$ python -q
>>> import numpy as np
>>> np.set_printoptions(suppress=True, linewidth=100)
>>> rd = lambda a: np.round(a, 2) + 0
>>> data = np.load("case16.npy")
>>> data
array([[ 1,  0,  0,  0,  0,  0,  0,  0,  0,  0],
       [-3,  1,  0,  0,  0,  0,  0,  0,  0,  0],
       [ 3,  0,  1,  0,  0,  0,  0,  0,  0,  0],
       [ 2, -3,  2,  1,  0,  0,  0,  0,  0,  0],
       [-1,  0,  0, -3,  1,  0,  0,  0,  0,  0],
       [ 1,  0,  3, -1,  3,  1,  0,  0,  0,  0],
       [-1,  0,  0,  3,  2, -3,  1,  0,  0,  0],
       [-3, -1, -1, -2, -2,  1,  0,  1,  0,  0],
       [ 3, -2, -3, -2,  0,  3,  0, -2,  1,  0],
       [-1, -1,  1,  2,  3, -1, -3,  0,  1,  1]])
>>> Uu, s, Vh = np.linalg.svd(data)
>>> rd(s)
array([8.07, 7.3 , 4.97, 4.29, 3.57, 2.54, 1.71, 0.6 , 0.21, 0.  ])
>>> Y = Uu[:, :9] @ np.diag(s[:9]) @ Vh[:9]
>>> rd(np.linalg.norm(data - Y, 2)), rd(s[9])
(np.float64(0.0), np.float64(0.0))
>>> np.linalg.matrix_rank(Y)
np.int64(9)
>>> data @ data
array([[  1,   0,   0,   0,   0,   0,   0,   0,   0,   0],
       [ -6,   1,   0,   0,   0,   0,   0,   0,   0,   0],
       [  6,   0,   1,   0,   0,   0,   0,   0,   0,   0],
       [ 19,  -6,   4,   1,   0,   0,   0,   0,   0,   0],
       [ -8,   9,  -6,  -6,   1,   0,   0,   0,   0,   0],
       [  6,   3,   4, -11,   6,   1,   0,   0,   0,   0],
       [ -1,  -9,  -3,   3,  -5,  -6,   1,   0,   0,   0],
       [ -7,   4,  -3,   1,  -1,   2,   0,   1,   0,   0],
       [  8,   4,   1,  -3,  13,   4,   0,  -4,   1,   0],
       [ 10, -10,   0, -15,  -3,  10,  -6,  -2,   2,   1]])
>>> Y = data[0, 0] * data[1:] - np.outer(data[1:, 0], data[0])
>>> Y
array([[ 0,  1,  0,  0,  0,  0,  0,  0,  0,  0],
       [ 0,  0,  1,  0,  0,  0,  0,  0,  0,  0],
       [ 0, -3,  2,  1,  0,  0,  0,  0,  0,  0],
       [ 0,  0,  0, -3,  1,  0,  0,  0,  0,  0],
       [ 0,  0,  3, -1,  3,  1,  0,  0,  0,  0],
       [ 0,  0,  0,  3,  2, -3,  1,  0,  0,  0],
       [ 0, -1, -1, -2, -2,  1,  0,  1,  0,  0],
       [ 0, -2, -3, -2,  0,  3,  0, -2,  1,  0],
       [ 0, -1,  1,  2,  3, -1, -3,  0,  1,  1]])
>>> np.linalg.matrix_rank(Y), np.linalg.matrix_rank(data)
(np.int64(9), np.int64(10))
>>> mat = np.load("m.npy")
>>> mat
array([[ 100.95, -120.23,  159.52,   -0.16,  -80.27, -180.02,  -58.15],
       [ 100.27, -119.53,  158.74,    0.63,  -80.07, -179.85,  -60.49],
       [ 101.02, -120.87,  159.61,   -0.76,  -79.49, -177.88,  -60.21],
       [ 101.15, -120.39,  160.23,   -1.69,  -79.63, -179.77,  -61.05],
       [ 100.17, -118.79,  158.18,    0.61,  -81.45, -178.89,  -60.82],
       [ 100.1 , -120.75,  159.28,    0.74,  -80.95, -180.47,  -57.65],
       [  98.71, -119.74,  160.19,    0.79,  -79.43, -179.39,  -60.53],
       [ 102.7 , -119.32,  160.53,   -0.6 ,  -80.46, -178.74,  -58.33],
       [ 101.9 , -119.38,  159.01,    0.75,  -79.43, -181.78,  -60.83],
       [ 102.3 , -120.45,  160.13,    2.02,  -79.27, -179.9 ,  -58.48],
       [ 101.04, -120.05,  161.05,   -1.74,  -79.43, -181.58,  -60.99],
       [ 102.09, -119.56,  160.21,    0.24,  -81.64, -180.41,  -60.4 ],
       [ 100.3 , -119.04,  157.73,   -0.67,  -81.78, -180.94,  -60.25],
       [  99.25, -121.75,  160.2 ,    0.84,  -78.8 , -179.98,  -60.42],
       [ 100.05, -119.78,  161.32,    0.32,  -79.89, -178.59,  -58.46],
       [ 100.91, -120.25,  161.33,    0.17,  -78.86, -178.46,  -60.71],
       [ 101.89, -119.44,  159.9 ,   -0.99,  -80.79, -180.49,  -58.51]])
>>> Y = np.c_[mat[:, :5] @ np.array([[2, 2, 1, 0, 2],
...     [2, 1, 2, 0, 0],
...     [-2, -1, -2, -1, -1],
...     [-2, -1, -1, -2, 1],
...     [0, 2, 2, 2, 1]]), np.array([2, 3, 0, -2, 2, -5, -2, -3, 0, 3, 1, 0, 0, 0, 5, 3, 1])]
>>> rd(Y)
array([[-357.28, -238.23, -618.93, -319.74,  -38.05,    2.  ],
       [-357.26, -238.5 , -617.04, -320.14,  -37.64,    3.  ],
       [-357.4 , -236.66, -618.16, -317.07,  -37.82,    0.  ],
       [-355.56, -235.89, -617.66, -316.11,  -39.25,   -2.  ],
       [-354.82, -240.14, -617.28, -322.3 ,  -38.68,    2.  ],
       [-361.34, -242.47, -622.6 , -322.66,  -39.29,   -5.  ],
       [-364.02, -242.16, -620.8 , -320.63,  -41.41,   -2.  ],
       [-353.1 , -234.77, -617.32, -320.25,  -36.19,   -3.  ],
       [-354.48, -234.2 , -614.49, -319.37,  -33.89,    0.  ],
       [-360.6 , -236.54, -619.42, -322.71,  -32.78,    3.  ],
       [-356.64, -236.14, -618.28, -316.43,  -40.14,    1.  ],
       [-355.84, -239.11, -620.97, -323.97,  -37.43,    0.  ],
       [-351.6 , -239.06, -616.13, -319.95,  -39.58,    0.  ],
       [-367.08, -241.89, -623.09, -319.48,  -39.66,    0.  ],
       [-362.74, -241.1 , -622.25, -321.74,  -40.79,    5.  ],
       [-361.68, -237.65, -620.14, -319.39,  -38.2 ,    3.  ],
       [-352.92, -236.15, -617.38, -319.5 ,  -37.9 ,    1.  ]])
>>> rd(np.linalg.norm(Y - mat @ np.linalg.lstsq(mat, Y)[0], axis=0))
array([0.  , 0.  , 0.  , 0.  , 0.  , 9.02])
>>> np.linalg.matrix_rank(Y)
np.int64(6)
>>> rd(np.linalg.lstsq(mat, Y[:, 0])[0])
array([ 2.,  2., -2., -2.,  0.,  0.,  0.])
>>> Ac = mat - mat.mean(axis=0)
>>> V = np.linalg.svd(Ac)[2][:1]
>>> Y = Ac - Ac @ V.T @ V
>>> np.linalg.norm(Y, axis=1).round(6).argmax()
np.int64(10)
>>> rd((Ac @ V.T).std(axis=0))
array([1.35])
>>> rd(Y.std(axis=0))
array([1.02, 0.54, 0.65, 0.95, 0.53, 0.85, 1.16])
>>> rd(np.diag(V.T @ V))
array([0.04, 0.13, 0.3 , 0.01, 0.31, 0.21, 0.  ])
>>> Q, V = np.linalg.qr(mat[:, :6])[0], np.linalg.qr(mat[:, 6:])[0]
>>> s = np.linalg.svd(Q.T @ V, compute_uv=False)
>>> rd(s)
array([1.])
>>> (s > 0.9).sum()
np.int64(1)
>>> rd(np.degrees(np.arccos(s.clip(0, 1))))
array([1.06])
>>> C = mat[[11, 1]].astype(float)
>>> for _ in range(6):
...     z = np.linalg.norm(mat[:, None] - C, axis=-1).argmin(axis=1)
...     C = np.array([mat[z == j].mean(axis=0) for j in range(2)])
... 
>>> z
array([1, 1, 1, 0, 1, 1, 1, 0, 1, 1, 0, 0, 1, 1, 1, 1, 0])
>>> rd(C[1] - C[0])
array([-1.28, -0.29, -0.78,  1.4 ,  0.42,  0.52,  0.11])
>>> np.abs(C[1] - C[0]).argmax()
np.int64(3)
>>> np.bincount(z)
array([ 5, 12])
>>> feats = np.load("run14.npy")
>>> feats
array([[0, 0, 0, 1, 0],
       [0, 1, 0, 0, 0],
       [1, 0, 0, 0, 0],
       [0, 0, 0, 0, 1],
       [0, 0, 1, 0, 0]])
>>> # row-stochastic, so 1 is an eigenvalue
>>> rd(np.sort(np.abs(np.linalg.eigvals(feats)))[::-1])
array([1., 1., 1., 1., 1.])
>>> feats @ np.ones(5)
array([1., 1., 1., 1., 1.])
>>> pr = np.eye(5)[4]
>>> for _ in range(7):
...     pr = pr @ feats
...     print(pr.round(2))
... 
[0. 0. 1. 0. 0.]
[1. 0. 0. 0. 0.]
[0. 0. 0. 1. 0.]
[0. 0. 0. 0. 1.]
[0. 0. 1. 0. 0.]
[1. 0. 0. 0. 0.]
[0. 0. 0. 1. 0.]
>>> (feats != 0).astype(int)
array([[0, 0, 0, 1, 0],
       [0, 1, 0, 0, 0],
       [1, 0, 0, 0, 0],
       [0, 0, 0, 0, 1],
       [0, 0, 1, 0, 0]])
>>> (np.linalg.matrix_power((feats != 0) + (feats.T != 0) + np.eye(5), 5) > 0).astype(int)
array([[1, 0, 1, 1, 1],
       [0, 1, 0, 0, 0],
       [1, 0, 1, 1, 1],
       [1, 0, 1, 1, 1],
       [1, 0, 1, 1, 1]])
>>> rd(np.sort(np.linalg.eigvals(feats).real))
array([-1.,  0.,  0.,  1.,  1.])
>>> x0 = np.array([4, 5, 0, 4, 1, 3, 4, 0, 3, 2])
>>> a = np.maximum(data @ x0, 0)
>>> data.T @ a
array([ 59, -12,  12,  -3,  28,   9,   5, -12,   6,   0])
>>> np.flatnonzero(a > 1e-9)
array([0, 2, 5, 6, 8])
>>> np.maximum(data @ (3 * x0), 0)
array([12,  0, 36,  0,  0, 18, 15,  0, 18,  0])
>>> np.allclose(feats @ feats.T, feats.T @ feats)
True
>>> rd(np.linalg.det(feats))
np.float64(-1.0)
>>> J = np.load("sample15.npy")
>>> rd(J)
array([[ 0.97, -0.14,  0.03,  0.09, -0.09, -0.14],
       [-0.14,  0.29,  0.14,  0.43, -0.43, -0.71],
       [ 0.03,  0.14,  0.97, -0.09,  0.09,  0.14],
       [ 0.09,  0.43, -0.09,  0.74,  0.26,  0.43],
       [-0.09, -0.43,  0.09,  0.26,  0.74, -0.43],
       [-0.14, -0.71,  0.14,  0.43, -0.43,  0.29]])
>>> # keeps lengths
>>> w, V = np.linalg.eigh(J)
>>> x0 = np.array([2, -2, 2, -2, 2, -1])
>>> rd(x0 @ J @ x0)
np.float64(20.74)
>>> rd(V * np.maximum(w, 0) @ V.T)
array([[ 0.99, -0.07,  0.01,  0.04, -0.04, -0.07],
       [-0.07,  0.64,  0.07,  0.21, -0.21, -0.36],
       [ 0.01,  0.07,  0.99, -0.04,  0.04,  0.07],
       [ 0.04,  0.21, -0.04,  0.87,  0.13,  0.21],
       [-0.04, -0.21,  0.04,  0.13,  0.87, -0.21],
       [-0.07, -0.36,  0.07,  0.21, -0.21,  0.64]])
>>> Y = np.array([[-2, 2], [1, -1], [-2, -2], [2, -1], [-1, 1], [0, 0]])
>>> rd(np.einsum("ij->j", J))
array([ 0.71, -0.43,  1.29,  1.86,  0.14, -0.43])
>>> rd(np.einsum("ik,kj->ji", J, Y))
array([[-1.89,  1.57, -2.11,  1.66, -0.66,  0.57],
       [ 1.86, -1.71, -1.86, -0.57,  0.57, -0.71]])
>>> np.einsum("ij,ij->i", J, J)
array([1., 1., 1., 1., 1., 1.])
>>> Y = J / np.sqrt((J ** 2).mean(axis=1, keepdims=True))
>>> rd(J - J.mean(axis=1, keepdims=True))
array([[ 0.85, -0.26, -0.09, -0.03, -0.2 , -0.26],
       [-0.07,  0.36,  0.21,  0.5 , -0.36, -0.64],
       [-0.19, -0.07,  0.76, -0.3 , -0.13, -0.07],
       [-0.22,  0.12, -0.4 ,  0.43, -0.05,  0.12],
       [-0.11, -0.45,  0.06,  0.23,  0.72, -0.45],
       [-0.07, -0.64,  0.21,  0.5 , -0.36,  0.36]])
>>> rd(np.linalg.norm(Y, axis=1))
array([2.45, 2.45, 2.45, 2.45, 2.45, 2.45])
>>> np.linalg.matrix_rank(Y) == np.linalg.matrix_rank(J)
np.True_
>>> W0 = np.load("out0.npy")
>>> W0
array([[-1,  3, -1,  3],
       [ 5, -3,  5, -3],
       [-1,  3, -1,  3],
       [ 5, -3,  5, -3]])
>>> # columns 0 and 2 are equal
>>> r0, g = W0[3], W0[2]
>>> r0 @ r0
np.int64(68)
>>> r0 @ g
np.int64(-28)
>>> pr = (r0 @ g) / (r0 @ r0) * r0
>>> rd(g - pr)
array([1.06, 1.76, 1.06, 1.76])
>>> np.linalg.matrix_rank(np.outer(r0, g))
np.int64(1)
>>> Uu, s, Vh = np.linalg.svd(W0)
>>> rd(s)
array([12.72,  3.77,  0.  ,  0.  ])
>>> Y = Uu[:, :2] @ np.diag(s[:2]) @ Vh[:2]
>>> rd(Y)
array([[-1.,  3., -1.,  3.],
       [ 5., -3.,  5., -3.],
       [-1.,  3., -1.,  3.],
       [ 5., -3.,  5., -3.]])
>>> M = np.array([[0, -2, -2, -1, -2, -1, 1],
...     [2, 0, 0, -1, 2, -1, 1],
...     [2, 0, 0, -1, 1, 0, 0],
...     [1, 1, 1, 0, 0, 0, -1],
...     [2, -2, -1, 0, 0, 0, 1],
...     [1, 1, 0, 0, 0, 0, 1],
...     [-1, -1, 0, 1, -1, -1, 0]])
>>> def softmax(z):
...     e = np.exp(z - z.max(axis=-1, keepdims=True))
...     return e / e.sum(axis=-1, keepdims=True)
... 
>>> rd(softmax(10 * M[6]))
array([0., 0., 0., 1., 0., 0., 0.])
>>> S = M @ M.T / np.sqrt(7)
>>> rd(softmax(S)[6] @ M)
array([-0.21, -1.24, -0.71,  0.12, -1.11, -0.84,  0.43])
>>> softmax(S).round(6).argmax(axis=1)
array([0, 1, 1, 3, 4, 1, 6])
>>> rd(softmax(S))
array([[0.93, 0.  , 0.  , 0.  , 0.05, 0.  , 0.01],
       [0.01, 0.71, 0.16, 0.02, 0.07, 0.03, 0.  ],
       [0.02, 0.42, 0.29, 0.06, 0.14, 0.06, 0.01],
       [0.01, 0.14, 0.2 , 0.42, 0.04, 0.14, 0.04],
       [0.2 , 0.09, 0.06, 0.01, 0.61, 0.02, 0.01],
       [0.06, 0.25, 0.17, 0.12, 0.12, 0.25, 0.04],
       [0.34, 0.02, 0.02, 0.03, 0.07, 0.03, 0.49]])
>>> np.linalg.cond(M) > 100
np.True_
>>> np.argsort(-np.linalg.norm(M, axis=0).round(6), kind="stable")[:3]
array([0, 1, 4])
>>> m1 = np.load("layer4.npy")
>>> m1
array([[0, 2, 3, 4, 5, 2, 0, 2, 4, 4],
       [2, 4, 1, 2, 5, 1, 5, 3, 5, 2],
       [3, 1, 4, 4, 3, 3, 3, 0, 2, 3],
       [4, 2, 4, 0, 3, 0, 2, 3, 4, 1],
       [5, 5, 3, 3, 2, 2, 2, 2, 2, 5],
       [2, 1, 3, 0, 2, 6, 3, 3, 4, 4],
       [0, 5, 3, 2, 2, 3, 6, 3, 1, 3],
       [2, 3, 0, 3, 2, 3, 3, 2, 4, 5],
       [4, 5, 2, 4, 2, 4, 1, 4, 0, 3],
       [4, 2, 3, 1, 5, 4, 3, 5, 3, 0]])
>>> # symmetric, so the eigenvalues are real
>>> r0, g = m1[8], m1[5]
>>> r0 @ r0
np.int64(107)
>>> r0 @ g
np.int64(74)
>>> pr = (r0 @ g) / (r0 @ r0) * r0
>>> np.outer(r0, g)
array([[ 8,  4, 12,  0,  8, 24, 12, 12, 16, 16],
       [10,  5, 15,  0, 10, 30, 15, 15, 20, 20],
       [ 4,  2,  6,  0,  4, 12,  6,  6,  8,  8],
       [ 8,  4, 12,  0,  8, 24, 12, 12, 16, 16],
       [ 4,  2,  6,  0,  4, 12,  6,  6,  8,  8],
       [ 8,  4, 12,  0,  8, 24, 12, 12, 16, 16],
       [ 2,  1,  3,  0,  2,  6,  3,  3,  4,  4],
       [ 8,  4, 12,  0,  8, 24, 12, 12, 16, 16],
       [ 0,  0,  0,  0,  0,  0,  0,  0,  0,  0],
       [ 6,  3,  9,  0,  6, 18,  9,  9, 12, 12]])
>>> rd(g - pr)
array([-0.77, -2.46,  1.62, -2.77,  0.62,  3.23,  2.31,  0.23,  4.  ,  1.93])
